% ipython --no-banner

In [1]: import numpy as np

In [2]: np.set_printoptions(precision=3, suppress=True, linewidth=100, sign=" ")

In [3]: arr = np.loadtxt("arr.csv", delimiter=",")

In [4]: print(arr)
[[ 0.    0.    0.    0.    0.    0.    0.    0.  ]
 [-4.2  -3.2  -2.4   0.4   0.2  -4.    1.2  -2.  ]
 [ 1.05  0.8   0.6  -0.1  -0.05  1.   -0.3   0.5 ]
 [ 1.05  0.8   0.6  -0.1  -0.05  1.   -0.3   0.5 ]
 [ 3.36  2.56  1.92 -0.32 -0.16  3.2  -0.96  1.6 ]
 [ 0.42  0.32  0.24 -0.04 -0.02  0.4  -0.12  0.2 ]]

In [5]: Uu, sv, vt = np.linalg.svd(arr)

In [6]: np.argmax(sv[:-1] / (sv[1:] + 1e-6)) + 1
Out[6]: np.int64(1)

In [7]: B = Uu[:, :1] @ np.diag(sv[:1]) @ vt[:1]

In [8]: B
Out[8]: 
array([[ 0.  ,  0.  ,  0.  ,  0.  ,  0.  ,  0.  ,  0.  ,  0.  ],
       [-4.2 , -3.2 , -2.4 ,  0.4 ,  0.2 , -4.  ,  1.2 , -2.  ],
       [ 1.05,  0.8 ,  0.6 , -0.1 , -0.05,  1.  , -0.3 ,  0.5 ],
       [ 1.05,  0.8 ,  0.6 , -0.1 , -0.05,  1.  , -0.3 ,  0.5 ],
       [ 3.36,  2.56,  1.92, -0.32, -0.16,  3.2 , -0.96,  1.6 ],
       [ 0.42,  0.32,  0.24, -0.04, -0.02,  0.4 , -0.12,  0.2 ]])

In [9]: np.linalg.matrix_rank(arr, rtol=0.05)
Out[9]: np.int64(1)

In [10]: np.linalg.matrix_rank(B)
Out[10]: np.int64(1)

In [11]: print(round(np.linalg.norm(arr - B) / np.linalg.norm(arr), 3))
0.0

In [12]: r = np.linalg.matrix_rank(arr)

In [13]: print(r)
1

In [14]: ns = np.linalg.svd(arr)[2][r:].T

In [15]: [int(np.linalg.matrix_rank(arr[:i])) for i in range(1, len(arr) + 1)]
Out[15]: [0, 1, 1, 1, 1, 1]

In [16]: [int(np.linalg.matrix_rank(arr[:, :j + 1])) for j in range(8)]
Out[16]: [1, 1, 1, 1, 1, 1, 1, 1]

In [17]: np.allclose(arr @ ns, 0)
Out[17]: True

In [18]: print(np.linalg.matrix_rank(arr.T @ arr), np.linalg.matrix_rank(arr @ arr.T))
1 1

In [19]: print([int(np.linalg.matrix_rank(np.delete(arr, i, axis=0))) for i in range(6)])
[1, 1, 1, 1, 1, 1]

In [20]: np.linalg.matrix_rank(arr, rtol=0.1)
Out[20]: np.int64(1)

In [21]: np.argsort(-np.linalg.norm(arr, axis=0).round(6), kind="stable")[:3]
Out[21]: array([ 0,  5,  1])

In [22]: print(np.linalg.cond(arr) > 100)
True

In [23]: print([round(float(x), 3) for x in np.linalg.svd(arr, compute_uv=False)[:3]])
[9.906, 0.0, 0.0]

In [24]: np.round(np.linalg.norm(arr, 2) / np.linalg.norm(arr), 3)
Out[24]: np.float64(1.0)

In [25]: vec = np.array([0, 0, 1, 0, 2, 0, 1, 2])

In [26]: h1 = np.maximum(arr @ vec, 0)

In [27]: np.tanh(arr @ vec)
Out[27]: array([ 0.   , -1.   ,  0.834,  0.834,  0.999,  0.446])

In [28]: rng = np.random.default_rng(12)

In [29]: z = rng.integers(0, 3, 4)

In [30]: m1 = np.triu((z[:, None] == z) & (rng.random((4, 4)) < 0.8), 1).astype(int)

In [31]: m1 += m1.T

In [32]: m1
Out[32]: 
array([[ 0,  0,  0,  0],
       [ 0,  0,  0,  0],
       [ 0,  0,  0,  1],
       [ 0,  0,  1,  0]])

In [33]: # column 1 repeats column 0

In [34]: (np.linalg.matrix_power((m1 != 0) + (m1.T != 0) + np.eye(4), 4) > 0).astype(int)
Out[34]: 
array([[ 1,  0,  0,  0],
       [ 0,  1,  0,  0],
       [ 0,  0,  1,  1],
       [ 0,  0,  1,  1]])

In [35]: np.all(np.linalg.eigvalsh(m1) > 0)
Out[35]: np.False_

In [36]: round(np.linalg.eigvalsh(m1).min(), 3)
Out[36]: np.float64(-1.0)

In [37]: print(m1.sum(axis=0))
[ 0  0  1  1]

In [38]: L = np.diag(m1.sum(axis=1)) - m1

In [39]: L @ np.ones(4)
Out[39]: array([ 0.,  0.,  0.,  0.])

In [40]: L
Out[40]: 
array([[ 0,  0,  0,  0],
       [ 0,  0,  0,  0],
       [ 0,  0,  1, -1],
       [ 0,  0, -1,  1]])

In [41]: np.linalg.matrix_rank(L)
Out[41]: np.int64(1)

In [42]: Uu, sv, vt = np.linalg.svd(m1)

In [43]: V = vt[:(sv > 1e-8).sum()]

In [44]: vec = m1[2] + 2 * m1[1] + rng.integers(2) * np.eye(4)[3]

In [45]: vec
Out[45]: array([ 0.,  0.,  0.,  1.])

In [46]: np.linalg.matrix_rank(np.vstack([m1, vec]))
Out[46]: np.int64(2)

In [47]: round(np.linalg.norm(vec - V.T @ V @ vec), 3)
Out[47]: np.float64(0.0)

In [48]: np.allclose(V.T @ V @ vec, vec)
Out[48]: True

In [49]: np.diag(V.T @ V)
Out[49]: array([ 0.,  0.,  1.,  1.])

In [50]: Uu, sv, vt = np.linalg.svd(arr)

In [51]: V = vt[:(sv > 1e-8).sum()]

In [52]: vec = arr[4] + 4 * arr[1] + rng.integers(2) * np.eye(8)[2]

In [53]: vec
Out[53]: array([-13.44, -10.24,  -7.68,   1.28,   0.64, -12.8 ,   3.84,  -6.4 ])

In [54]: np.diag(V.T @ V)
Out[54]: array([ 0.319,  0.185,  0.104,  0.003,  0.001,  0.289,  0.026,  0.072])

In [55]: J = np.loadtxt("run5.csv", delimiter=",")

In [56]: J
Out[56]: 
array([[ 0.386,  0.028, -0.368,  0.044, -0.149,  0.161, -0.225],
       [ 0.028,  0.038, -0.048,  0.122,  0.108, -0.043, -0.072],
       [-0.368, -0.048,  0.364, -0.112,  0.072, -0.121,  0.247],
       [ 0.044,  0.122, -0.112,  0.396,  0.374, -0.163, -0.208],
       [-0.149,  0.108,  0.072,  0.374,  0.449, -0.244, -0.095],
       [ 0.161, -0.043, -0.121, -0.163, -0.244,  0.151, -0.009],
       [-0.225, -0.072,  0.247, -0.208, -0.095, -0.009,  0.216]])

In [57]: vals, V = np.linalg.eigh(J)

In [58]: vec = np.array([3, -2, -3, -1, 3, -1, -2])

In [59]: V * np.abs(vals) @ V.T
Out[59]: 
array([[ 0.386,  0.028, -0.368,  0.044, -0.149,  0.161, -0.225],
       [ 0.028,  0.038, -0.048,  0.122,  0.108, -0.043, -0.072],
       [-0.368, -0.048,  0.364, -0.112,  0.072, -0.121,  0.247],
       [ 0.044,  0.122, -0.112,  0.396,  0.374, -0.163, -0.208],
       [-0.149,  0.108,  0.072,  0.374,  0.449, -0.244, -0.095],
       [ 0.161, -0.043, -0.121, -0.163, -0.244,  0.151, -0.009],
       [-0.225, -0.072,  0.247, -0.208, -0.095, -0.009,  0.216]])

In [60]: round(float(np.abs(J).sum(axis=1).max()), 3), np.round(np.abs(vals).max(), 3)
Out[60]: (1.49, np.float64(1.0))

In [61]: V * np.maximum(vals, 0) @ V.T
Out[61]: 
array([[ 0.386,  0.028, -0.368,  0.044, -0.149,  0.161, -0.225],
       [ 0.028,  0.038, -0.048,  0.122,  0.108, -0.043, -0.072],
       [-0.368, -0.048,  0.364, -0.112,  0.072, -0.121,  0.247],
       [ 0.044,  0.122, -0.112,  0.396,  0.374, -0.163, -0.208],
       [-0.149,  0.108,  0.072,  0.374,  0.449, -0.244, -0.095],
       [ 0.161, -0.043, -0.121, -0.163, -0.244,  0.151, -0.009],
       [-0.225, -0.072,  0.247, -0.208, -0.095, -0.009,  0.216]])

In [62]: B = J / np.sqrt((J ** 2).mean(axis=1, keepdims=True))

In [63]: B[2]
Out[63]: array([-1.615, -0.212,  1.597, -0.492,  0.315, -0.531,  1.084])

In [64]: A = np.loadtxt("block14.csv", delimiter=",")

In [65]: A
Out[65]: 
array([[  0.,   0.,   0.,   0.,   0.,   0.,   0.,   0.,   0.],
       [ -5.,   0.,   2.,  -1.,   3.,  -5.,   0.,   2.,   0.],
       [  0.,   4.,  -1.,  -2.,   0.,   0.,   5.,   2.,  -5.],
       [  4.,  -1.,  -7.,  -5.,   5.,   3.,  -1.,   6.,  -3.],
       [  1.,   0.,  -1.,  -3.,  -2.,   5.,   0.,   1.,  -2.],
       [  0.,   0.,   0.,   0.,   0.,   0.,   0.,   0.,   0.],
       [ -7.,   3.,   0.,  -4.,   3.,  -3.,   0.,   2.,  -1.],
       [ -3.,   5.,  -3.,  -3.,   1.,  -1.,  -2.,  -2.,  -2.],
       [-10.,   2.,   1.,  -6.,   3.,  -3.,  -4.,  -1.,  -2.],
       [ -2.,   5.,  -5.,  -1.,   2.,   3.,  -2.,   0.,  -4.],
       [ -2.,  -1.,   0.,   0.,   2.,  -3.,  -3.,   2.,   3.],
       [ -5.,   2.,  -1.,   1.,   5.,  -4.,  -2.,   2.,  -3.],
       [  2.,   1.,  -4.,   0.,   5.,   1.,  -3.,   1.,  -7.],
       [  2.,   0.,  -6.,  -3.,   2.,   3.,   0.,   5.,   1.],
       [ -4.,   3.,   1.,  -1.,   2.,  -5.,   1.,  -2.,  -4.],
       [ -2.,  -1.,  -1.,   0.,   1.,   4.,  -4.,  -1.,  -3.],
       [ -6.,   6.,  -1.,  -4.,   2.,  -3.,   1.,  -2.,  -5.],
       [ -3.,   1.,   2.,  -1.,   1.,  -2.,   3.,   0.,  -3.],
       [ -2.,   3.,  -2.,  -3.,   0.,   2.,   0.,   0.,  -1.]])

In [66]: # rows 0 and 5 are equal

In [67]: vec = np.array([-3, -9, -6, 4, -1, 9, -1, 7, 8])

In [68]: rhs = A @ vec

In [69]: c, lr = np.zeros(9), 1 / np.linalg.norm(A, 2) ** 2

In [70]: for i in range(8):
    ...:     c -= lr * A.T @ (A @ c - rhs)
    ...:     if i % 2 == 0: print(i, round(np.linalg.norm(A @ c - rhs), 3))
    ...: 
0 114.089
2 72.058
4 52.286
6 41.722

In [71]: np.round(np.linalg.cond(A), 3)
Out[71]: np.float64(29.243)

In [72]: c
Out[72]: array([ 3.151, -6.225, -2.616,  0.184, -0.17 ,  5.815, -3.845,  5.274,  7.072])

In [73]: Xs = A - A.mean(axis=0)

In [74]: Uu, sv, vt = np.linalg.svd(Xs, full_matrices=False)

In [75]: np.searchsorted(np.cumsum(sv ** 2) / (sv ** 2).sum(), 0.9) + 1
Out[75]: np.int64(5)

In [76]: np.round(Xs.mean(axis=0), 3) + 0
Out[76]: array([ 0.,  0.,  0.,  0.,  0.,  0.,  0.,  0.,  0.])

In [77]: np.abs(vt[0]).argmax()
Out[77]: np.int64(0)

In [78]: print(np.round((sv ** 2).sum() ** 2 / (sv ** 4).sum(), 3))
3.888
